% python3 -q
>>> import numpy as np
>>> np.set_printoptions(precision=4, suppress=True, linewidth=140)
>>> basis = np.sign(np.array([[1, 0, 0, 1], [-4, -5, -5, -3], [0, 0, 3, 4], [4, 0, 0, 4]]))
>>> A2 = (np.tril(basis, -1) + np.eye(4)) @ (np.triu(basis, 1) + np.eye(4))
>>> evals = np.array([0, 3, 2, 3])
>>> J = np.rint(A2 * evals @ np.linalg.inv(A2)) + 0
>>> J
array([[-3.,  0.,  0.,  3.],
       [ 7.,  3.,  1., -4.],
       [-1.,  0.,  2.,  1.],
       [-6.,  0.,  0.,  6.]])
>>> rk = np.linalg.matrix_rank(J)
>>> rk
np.int64(3)
>>> N = np.linalg.svd(J)[2][rk:].T
>>> N.shape
(4, 1)
>>> [int(np.linalg.matrix_rank(J[:i])) for i in range(1, len(J) + 1)]
[1, 2, 3, 3]
>>> np.allclose(J @ N, 0)
True
>>> P = np.triu(np.array([[3, 3, 7, 7], [4, 9, 9, 2], [6, 5, 5, 8], [9, 0, 1, 9]]), 1) + np.eye(4)
>>> A2 = P @ J @ np.linalg.inv(P)
>>> A2
array([[ -31.,  102., -684., 5525.],
       [ -14.,   45., -288., 2329.],
       [ -49.,  147., -978., 7922.],
       [  -6.,   18., -120.,  972.]])
>>> np.linalg.matrix_rank(A2)
np.int64(3)
>>> P @ J - J @ P
array([[-28.,  18.,  38.,  58.],
       [-21., -21., -58., -42.],
       [-48.,   3.,   7.,  39.],
       [  0.,  18.,  42.,  42.]])
>>> feats = np.load("x.npy")
>>> feats
array([[ 0.    ,  0.1955, -0.728 , -0.0393,  0.4402, -0.3463, -0.2955],
       [ 0.054 , -0.3205, -0.6017, -0.1662, -0.6658,  0.2336, -0.0198],
       [ 0.486 ,  0.2117, -0.027 , -0.5044,  0.2273,  0.5239,  0.1844],
       [-0.324 , -0.1629,  0.2549, -0.7503, -0.069 , -0.2247, -0.4196],
       [-0.5939,  0.2663, -0.0485,  0.1354, -0.1913,  0.1767,  0.1761],
       [-0.324 , -0.0325, -0.1754, -0.3422,  0.1856, -0.1801,  0.7617],
       [ 0.108 ,  0.8256,  0.0255, -0.1336, -0.42  , -0.2103, -0.0273],
       [-0.432 ,  0.1848, -0.0922,  0.0115,  0.2431,  0.6267, -0.3005]])
>>> left, sigma, Vt = np.linalg.svd(feats, full_matrices=False)
>>> sigma / sigma[0]
array([1., 1., 1., 1., 1., 1., 1.])
>>> left.shape, sigma.shape, Vt.shape
((8, 7), (7,), (7, 7))
>>> (sigma > 1e-8).sum()
np.int64(7)
>>> round(np.linalg.norm(feats) ** 2 / np.linalg.norm(feats, 2) ** 2, 4)
np.float64(7.0)
